$ python -q
>>> import numpy as np
>>> np.set_printoptions(suppress=True, linewidth=120)
>>> tidy = lambda a: np.round(a, 2) + 0
>>> f = np.array([-5, 1, -2, -2])
>>> v = np.array([0, 3, 3, 3])
>>> feats = f[:, None] + v[None, :]
>>> feats
array([[-5, -2, -2, -2],
       [ 1,  4,  4,  4],
       [-2,  1,  1,  1],
       [-2,  1,  1,  1]])
>>> np.argsort(-np.linalg.norm(feats, axis=0).round(6), kind="stable")[:3]
array([0, 1, 2])
>>> np.linalg.cond(feats) > 100
np.True_
>>> Uu, s, Vh = np.linalg.svd(feats)
>>> V = Vh[:(s > 1e-8).sum()]
>>> rng = np.random.default_rng(940)
>>> x0 = feats[1] + -3 * feats[3] + rng.integers(2) * np.eye(4)[0]
>>> x0
array([8., 1., 1., 1.])
>>> np.linalg.matrix_rank(np.vstack([feats, x0]))
np.int64(2)
>>> np.allclose(V.T @ V @ x0, x0)
True
>>> tidy(V.T @ V)
array([[1.  , 0.  , 0.  , 0.  ],
       [0.  , 0.33, 0.33, 0.33],
       [0.  , 0.33, 0.33, 0.33],
       [0.  , 0.33, 0.33, 0.33]])
>>> tidy(np.linalg.norm(x0 - V.T @ V @ x0))
np.float64(0.0)
>>> arr = np.load("out17.npy")
>>> arr
array([[3.1, 0. , 3. ],
       [1. , 1.1, 2. ],
       [3. , 0. , 3.1]])
>>> Uu, s, Vh = np.linalg.svd(arr)
>>> tidy(s)
array([6.47, 1.23, 0.08])
>>> Y = Uu[:, :2] @ np.diag(s[:2]) @ Vh[:2]
>>> np.linalg.matrix_rank(arr, rtol=0.05)
np.int64(2)
>>> Q, Rm = np.linalg.qr(arr)
>>> tidy(Q.T @ Q)
array([[1., 0., 0.],
       [0., 1., 0.],
       [0., 0., 1.]])
>>> tidy(np.abs(np.diag(Rm)))
array([4.43, 1.07, 0.14])
>>> tidy(np.trace(Q @ Q.T))
np.float64(3.0)
>>> tidy(np.abs(np.linalg.eigvals(arr)).max())
np.float64(6.1)
>>> tidy(np.trace(arr))
np.float64(7.3)
>>> tidy(np.linalg.matrix_power(arr, 2))
array([[18.61,  0.  , 18.6 ],
       [10.2 ,  1.21, 11.4 ],
       [18.6 ,  0.  , 18.61]])
>>> tidy(np.sort(np.abs(np.linalg.eigvals(arr))))
array([0.1, 1.1, 6.1])
>>> tidy(arr @ arr)
array([[18.61,  0.  , 18.6 ],
       [10.2 ,  1.21, 11.4 ],
       [18.6 ,  0.  , 18.61]])
>>> np.allclose(arr @ arr.T, arr.T @ arr)
False
>>> np.allclose(arr, arr.T)
False
>>> x0 = np.array([2, -1, 0])
>>> target = arr @ x0
>>> tidy(target)
array([6.2, 0.9, 6. ])
>>> tidy(np.linalg.solve(arr, 5 * target))
array([10., -5.,  0.])
>>> tidy(np.linalg.solve(arr.T, arr[1]))
array([0., 1., 0.])
>>> tidy(np.linalg.solve(arr, target))
array([ 2., -1.,  0.])
>>> tidy(np.linalg.solve(arr, target + arr[:, 1]))
array([2., 0., 0.])
>>> tidy(np.linalg.solve(arr, arr[:, 0]))
array([1., 0., 0.])
>>> tidy(np.einsum("ii->", arr))
np.float64(7.3)
>>> np.kron(np.eye(2, dtype=int), arr)
array([[3.1, 0. , 3. , 0. , 0. , 0. ],
       [1. , 1.1, 2. , 0. , 0. , 0. ],
       [3. , 0. , 3.1, 0. , 0. , 0. ],
       [0. , 0. , 0. , 3.1, 0. , 3. ],
       [0. , 0. , 0. , 1. , 1.1, 2. ],
       [0. , 0. , 0. , 3. , 0. , 3.1]])
>>> tidy(np.linalg.eigvals(arr).sum().real)
np.float64(7.3)
>>> np.einsum("ij,ji->", arr, arr)
np.float64(38.43)
>>> tidy(np.linalg.det(arr[::-1]))
np.float64(-0.67)
>>> Y = np.array([[3, 2], [2, 1]])
>>> K = np.tile(Y, (2, 2))
>>> K
array([[3, 2, 3, 2],
       [2, 1, 2, 1],
       [3, 2, 3, 2],
       [2, 1, 2, 1]])
>>> [round(float(np.linalg.det(K[:i, :i])), 2) + 0 for i in range(1, 5)]
[3.0, -1.0, 0.0, 0.0]
>>> np.all(np.linalg.eigvalsh(K) > 0)
np.False_
>>> Uu, s, Vh = np.linalg.svd(K)
>>> np.argmax(s[:-1] / (s[1:] + 1e-6)) + 1
np.int64(2)
>>> Y = Uu[:, :2] @ np.diag(s[:2]) @ Vh[:2]
>>> tidy(np.abs(K - Y).max())
np.float64(0.0)
>>> np.linalg.matrix_rank(K, rtol=0.05)
np.int64(2)
>>> tidy(np.linalg.norm(K - Y) / np.linalg.norm(K))
np.float64(0.0)
>>> tidy(np.linalg.norm(K - Y, 2)), tidy(s[2])
(np.float64(0.0), np.float64(0.0))
>>> np.linalg.matrix_rank(Y)
np.int64(2)
>>> Uu, s, Vh = np.linalg.svd(K)
>>> V = Vh[:(s > 1e-8).sum()]
>>> x0 = K[3] + 4 * K[2] + rng.integers(2) * np.eye(4)[2]
>>> x0
array([14.,  9., 14.,  9.])
>>> tidy(np.diag(V.T @ V))
array([0.5, 0.5, 0.5, 0.5])
>>> np.allclose(V.T @ V @ x0, x0)
True
>>> np.linalg.matrix_rank(np.vstack([K, x0]))
np.int64(2)
